% ipython --no-banner

In [1]: import numpy as np

In [2]: from numpy import linalg as LA

In [3]: np.set_printoptions(precision=1, suppress=True, linewidth=120)

In [4]: M = 0.7 ** np.abs(np.subtract.outer(np.arange(4), np.arange(4)))

In [5]: print(M)
[[1.  0.7 0.5 0.3]
 [0.7 1.  0.7 0.5]
 [0.5 0.7 1.  0.7]
 [0.3 0.5 0.7 1. ]]

In [6]: q, vecs = LA.qr(M[:, :1])[0], LA.qr(M[:, 1:])[0]

In [7]: sig = LA.svd(q.T @ vecs, compute_uv=False)

In [8]: print((sig > 0.9).sum())
1

In [9]: print(sig)
[1.]

In [10]: q, R = LA.qr(M)

In [11]: print(np.round(q.T @ q, 1) + 0)
[[1. 0. 0. 0.]
 [0. 1. 0. 0.]
 [0. 0. 1. 0.]
 [0. 0. 0. 1.]]

In [12]: print(np.trace(q @ q.T))
4.0

In [13]: print(np.allclose(R.T @ R, M.T @ M))
True

In [14]: m1 = np.load("sample15.npy")

In [15]: print(m1)
[[3.9 8.2 6. ]
 [1.1 8.8 6.2]
 [3.8 7.  5.1]
 [4.3 8.  6.7]
 [3.1 7.6 6. ]
 [1.9 7.6 5.4]
 [2.1 7.6 6.6]
 [2.7 8.6 5.9]
 [3.8 6.6 7. ]
 [0.6 9.  5.8]
 [3.  7.7 6.6]
 [3.4 8.  6. ]
 [3.5 8.5 5.7]
 [3.2 9.9 6.2]
 [1.8 9.9 6.2]
 [1.5 8.9 6.4]
 [3.8 8.  6.3]]

In [16]: B = np.c_[m1[:, :2] @ np.array([[2, -5], [-3, -3]]), np.array([0, 0, -1, 2, 5, -5, 5, -3, -2, 0, 0, 5, -3, 1, -3, 0, 3])]

In [17]: print(B)
[[-16.8 -44.1   0. ]
 [-24.2 -31.9   0. ]
 [-13.4 -40.   -1. ]
 [-15.4 -45.5   2. ]
 [-16.6 -38.3   5. ]
 [-19.  -32.3  -5. ]
 [-18.6 -33.3   5. ]
 [-20.4 -39.3  -3. ]
 [-12.2 -38.8  -2. ]
 [-25.8 -30.    0. ]
 [-17.1 -38.1   0. ]
 [-17.2 -41.    5. ]
 [-18.5 -43.   -3. ]
 [-23.3 -45.7   1. ]
 [-26.1 -38.7  -3. ]
 [-23.7 -34.2   0. ]
 [-16.4 -43.    3. ]]

In [18]: print(np.round(LA.norm(B - m1 @ LA.lstsq(m1, B)[0], axis=0), 1) + 0)
[ 0.   0.  11.5]

In [19]: print(np.round(LA.lstsq(m1, B[:, 0])[0], 1) + 0)
[ 2. -3.  0.]

In [20]: print(LA.matrix_rank(np.c_[m1, B]))
4

In [21]: print(LA.norm(LA.qr(m1)[0].T @ B, axis=0) ** 2 / ((B ** 2).sum(axis=0) + 1e-12))
[1.  1.  0.1]
